$ python -q
>>> import numpy as np
>>> import numpy.linalg as la
>>> np.set_printoptions(precision=3, suppress=True, linewidth=160)
>>> rnd = lambda a: np.round(a, 3) + 0
>>> W0 = np.loadtxt("case12.csv", delimiter=",")
>>> print(W0)
[[ 0.013 -0.038 -1.039  1.958 -1.867]
 [-0.189  0.02  -1.006  1.876 -1.901]
 [-0.074 -0.086 -0.933  1.889 -2.007]
 [ 0.11   0.048 -1.036  1.889 -1.975]
 [ 0.094 -0.027 -1.089  2.006 -1.907]
 [ 0.227  0.059 -1.084  2.163 -2.027]
 [-0.026 -0.09  -1.063  2.12  -1.953]
 [-0.138  0.133 -1.007  2.042 -1.978]
 [ 0.221  0.161 -1.036  1.948 -2.   ]
 [-0.01   0.067 -1.177  1.977 -1.875]
 [-0.096 -0.086 -1.212  1.985 -2.041]
 [ 0.01   0.134 -0.837  2.187 -2.092]
 [-0.16   0.053 -0.872  1.809 -2.046]
 [-0.09  -0.094 -0.943  1.953 -1.842]
 [-1.988  2.21   1.058  0.031 -2.149]
 [-1.893  2.012  0.888  0.059 -1.996]
 [-2.11   1.941  1.113  0.085 -2.   ]
 [-1.763  1.93   0.85   0.092 -2.153]
 [-1.877  2.04   1.135  0.016 -1.965]
 [-1.897  2.033  0.997  0.003 -1.888]
 [-1.998  1.834  0.919 -0.091 -2.195]
 [-1.929  1.849  1.028 -0.077 -1.982]
 [-1.825  1.812  0.97   0.067 -2.06 ]
 [-1.999  2.085  0.916 -0.096 -2.016]
 [-2.122  1.769  0.896  0.004 -1.999]
 [-2.009  2.208  0.946  0.059 -1.976]
 [-2.013  1.953  0.916  0.076 -2.081]
 [-1.977  1.98   1.042  0.133 -1.99 ]]
>>> Ac = (W0 - W0.mean(axis=0)) / W0.std(axis=0)
>>> print(rnd(Ac.std(axis=0)))
[1. 1. 1. 1. 1.]
>>> print(np.argwhere(np.abs(Ac) > 2))
[[20  4]]
>>> b = la.lstsq(np.delete(Ac, 4, axis=1), Ac[:, 4])[0]
>>> print(rnd(1 - np.var(Ac[:, 4] - np.delete(Ac, 4, axis=1) @ b)))
0.165
>>> D = la.norm(W0[:, None] - W0[None], axis=-1)
>>> print(la.matrix_rank(D ** 2))
7
>>> print(np.flatnonzero(D[2] < D.mean() / 2))
[ 0  1  2  3  4  5  6  7  8  9 10 11 12 13]
>>> print(rnd(D[:5, :5]))
[[0.    0.231 0.213 0.182 0.114]
 [0.231 0.    0.203 0.311 0.326]
 [0.213 0.203 0.    0.252 0.282]
 [0.182 0.311 0.252 0.    0.164]
 [0.114 0.326 0.282 0.164 0.   ]]
>>> other = W0 / la.norm(W0, axis=1, keepdims=True)
>>> C2 = other @ other.T
>>> print((C2 - 2 * np.eye(28)).round(6).argmax(axis=1))
[ 4  7 13  4  0  4  0  1  3  0  0  7  2  6 15 14 27 22 19 14 21 16 26 19 26 19 15 16]
>>> print(rnd(np.degrees(np.arccos(np.clip(C2[22, 4], -1, 1)))))
74.187
>>> C2 = np.cov(W0, rowvar=False)
>>> print(rnd(np.median(W0, axis=0)))
[-0.976  0.965  0.007  0.971 -1.998]
>>> print(np.argwhere(np.triu(np.abs(np.corrcoef(W0.T)) > 0.8, 1)))
[[0 1]
 [0 2]
 [0 3]
 [1 2]
 [1 3]
 [2 3]]
>>> print(rnd(np.corrcoef(W0.T)))
[[ 1.    -0.985 -0.991  0.992  0.38 ]
 [-0.985  1.     0.992 -0.988 -0.398]
 [-0.991  0.992  1.    -0.992 -0.392]
 [ 0.992 -0.988 -0.992  1.     0.383]
 [ 0.38  -0.398 -0.392  0.383  1.   ]]
>>> print(rnd(la.norm(W0, 2) / la.norm(W0)))
0.817
>>> print(la.matrix_rank(W0, rtol=0.1))
2
>>> print([round(float(x), 3) for x in la.svd(W0, compute_uv=False)[:3]])
[14.261, 10.028, 0.64]
>>> arr = np.loadtxt("arr.csv", delimiter=",")
>>> print(arr)
[[ 0.879 -1.787  0.031  0.877  0.918  2.69  -2.71 ]
 [ 0.702 -1.333 -0.012  0.614  0.643  1.91  -1.943]
 [-1.248  2.521 -0.027 -1.263 -1.238 -3.759  3.719]
 [ 0.861 -1.742  0.007  0.873  0.868  2.586 -2.564]
 [-0.716  1.381 -0.019 -0.687 -0.662 -2.103  2.112]
 [-1.05   2.166 -0.005 -1.106 -1.078 -3.295  3.298]
 [-0.097  0.184 -0.022 -0.103 -0.102 -0.29   0.333]
 [ 1.17  -2.32   0.005  1.195  1.124  3.552 -3.561]
 [ 0.228 -0.476  0.004  0.23   0.232  0.741 -0.747]
 [ 1.39  -2.76  -0.013  1.387  1.367  4.13  -4.139]
 [-1.544  2.972  0.    -1.481 -1.502 -4.459  4.437]
 [ 0.717 -1.416  0.014  0.72   0.731  2.134 -2.155]
 [-0.697  1.404 -0.026 -0.69  -0.706 -2.066  2.101]
 [-1.664  3.323  0.006 -1.635 -1.677 -4.941  5.001]
 [ 1.653 -3.321 -0.016  1.662  1.648  4.97  -4.928]
 [-1.313  2.638  0.026 -1.36  -1.329 -4.036  4.047]
 [ 1.969 -3.986  0.004  2.005  1.979  5.969 -5.944]
 [-1.171  2.394  0.045 -1.182 -1.21  -3.567  3.58 ]
 [ 0.095 -0.198  0.005  0.112  0.107  0.315 -0.281]
 [ 1.715 -3.405 -0.006  1.712  1.696  5.088 -5.084]
 [ 0.33  -0.636 -0.013  0.343  0.3    0.99  -0.997]
 [ 0.52  -1.069 -0.034  0.514  0.529  1.564 -1.52 ]
 [ 1.503 -3.036 -0.009  1.531  1.522  4.538 -4.527]
 [-0.542  1.104 -0.018 -0.568 -0.548 -1.682  1.701]
 [-0.869  1.688  0.013 -0.837 -0.861 -2.547  2.544]]
>>> Ac = arr - arr.mean(axis=0)
>>> left, sig, Vh = la.svd(Ac, full_matrices=False)
>>> print(rnd(Vh[0] * np.sign(Vh[0, np.abs(Vh[0]).argmax()])))
[-0.2    0.4    0.    -0.201 -0.2   -0.6    0.6  ]
>>> print(rnd(sig))
[27.704  0.152  0.107  0.092  0.088  0.057  0.043]
>>> print(rnd((sig ** 2).sum() ** 2 / (sig ** 4).sum()))
1.0
>>> print(np.abs(left[:, 0]).argmax())
16
>>> print(np.searchsorted(np.cumsum(sig ** 2) / (sig ** 2).sum(), 0.9) + 1)
1
>>> print(rnd(sig ** 2 / (sig ** 2).sum()))
[1. 0. 0. 0. 0. 0. 0.]
>>> print((np.sign(left[:, 0]) == np.sign(left[0, 0])).astype(int))
[1 1 0 1 0 0 0 1 1 1 0 1 0 0 1 0 1 0 0 1 1 1 1 0 0]
>>> print(la.matrix_rank(Ac))
7
>>> print(np.abs(Vh[0]).argmax())
6
